$ python -q
>>> import numpy as np
>>> np.set_printoptions(suppress=True, linewidth=120)
>>> def tidy(a):
...     return np.round(a, 2) + 0
... 
>>> J = np.loadtxt("data.csv", delimiter=",")
>>> J
array([[16.,  5., 12.,  7.],
       [ 5., 10.,  7.,  9.],
       [12.,  7., 16., 18.],
       [ 7.,  9., 18.,  8.]])
>>> np.allclose(J @ J.T, J.T @ J)
True
>>> np.trace(J)
np.float64(50.0)
>>> (J - J.T) / 2
array([[0., 0., 0., 0.],
       [0., 0., 0., 0.],
       [0., 0., 0., 0.],
       [0., 0., 0., 0.]])
>>> np.allclose(J, J.T)
True
>>> np.linalg.norm(J, axis=1).argmax()
np.int64(2)
>>> tidy(np.linalg.norm(J) ** 2 / np.linalg.norm(J, 2) ** 2)
np.float64(1.08)
>>> tidy(np.linalg.norm(J[2], 1)), tidy(np.linalg.norm(J[2], np.inf))
(np.float64(53.0), np.float64(18.0))
>>> tidy(np.linalg.norm(J, 2))
np.float64(43.15)
>>> tidy(np.linalg.norm(J, 1)), tidy(np.linalg.norm(J, np.inf))
(np.float64(53.0), np.float64(53.0))
>>> tidy(np.linalg.norm(J, "nuc"))
np.float64(64.43)
>>> A2 = J[0, 0] * J[1:] - np.outer(J[1:, 0], J[0])
>>> A2
array([[  0., 135.,  52., 109.],
       [  0.,  52., 112., 204.],
       [  0., 109., 204.,  79.]])
>>> np.flatnonzero(~A2.round(6).any(axis=1))
array([], dtype=int64)
>>> rng = np.random.default_rng(77195)
>>> K = np.triu(rng.random((5, 5)) < 0.5, 1).astype(int)
>>> K = K + K.T
>>> K
array([[0, 0, 1, 1, 1],
       [0, 0, 0, 1, 1],
       [1, 0, 0, 1, 1],
       [1, 1, 1, 0, 0],
       [1, 1, 1, 0, 0]])
>>> evals, vecs = np.linalg.eigh(K)
>>> x = np.array([0, 0, 3, -1, -1])
>>> np.abs(K).sum(axis=1).max(), tidy(np.abs(evals).max())
(np.int64(3), np.float64(2.86))
>>> tidy(np.linalg.eigvalsh(K[1:, 1:]))
array([-2.,  0.,  0.,  2.])
>>> (np.sign(vecs[:, -1].round(6)) == np.sign(vecs[0, -1].round(6))).astype(int)
array([1, 1, 1, 1, 1])
>>> tidy(np.trace(np.linalg.pinv(K) @ K))
np.float64(4.0)
>>> np.linalg.lstsq(K[:-1].T, K[-1])[2]
np.int32(4)
>>> tidy(K @ np.linalg.pinv(K) @ K)
array([[0., 0., 1., 1., 1.],
       [0., 0., 0., 1., 1.],
       [1., 0., 0., 1., 1.],
       [1., 1., 1., 0., 0.],
       [1., 1., 1., 0., 0.]])
>>> print(np.abs(np.diag(np.linalg.qr(K)[1])) > 1e-9)
[ True  True  True  True False]
>>> evals, vecs = np.linalg.eigh(K)
>>> tidy(vecs.T @ K @ vecs)
array([[-2.18,  0.  ,  0.  ,  0.  ,  0.  ],
       [ 0.  , -1.  ,  0.  ,  0.  ,  0.  ],
       [ 0.  ,  0.  ,  0.  ,  0.  ,  0.  ],
       [ 0.  ,  0.  ,  0.  ,  0.32,  0.  ],
       [ 0.  ,  0.  ,  0.  ,  0.  ,  2.86]])
>>> tidy(np.linalg.svd(K, compute_uv=False))
array([2.86, 2.18, 1.  , 0.32, 0.  ])
>>> tidy(evals.sum()), np.trace(K)
(np.float64(0.0), np.int64(0))
>>> tidy(vecs @ np.diag(evals) @ vecs.T)
array([[0., 0., 1., 1., 1.],
       [0., 0., 0., 1., 1.],
       [1., 0., 0., 1., 1.],
       [1., 1., 1., 0., 0.],
       [1., 1., 1., 0., 0.]])
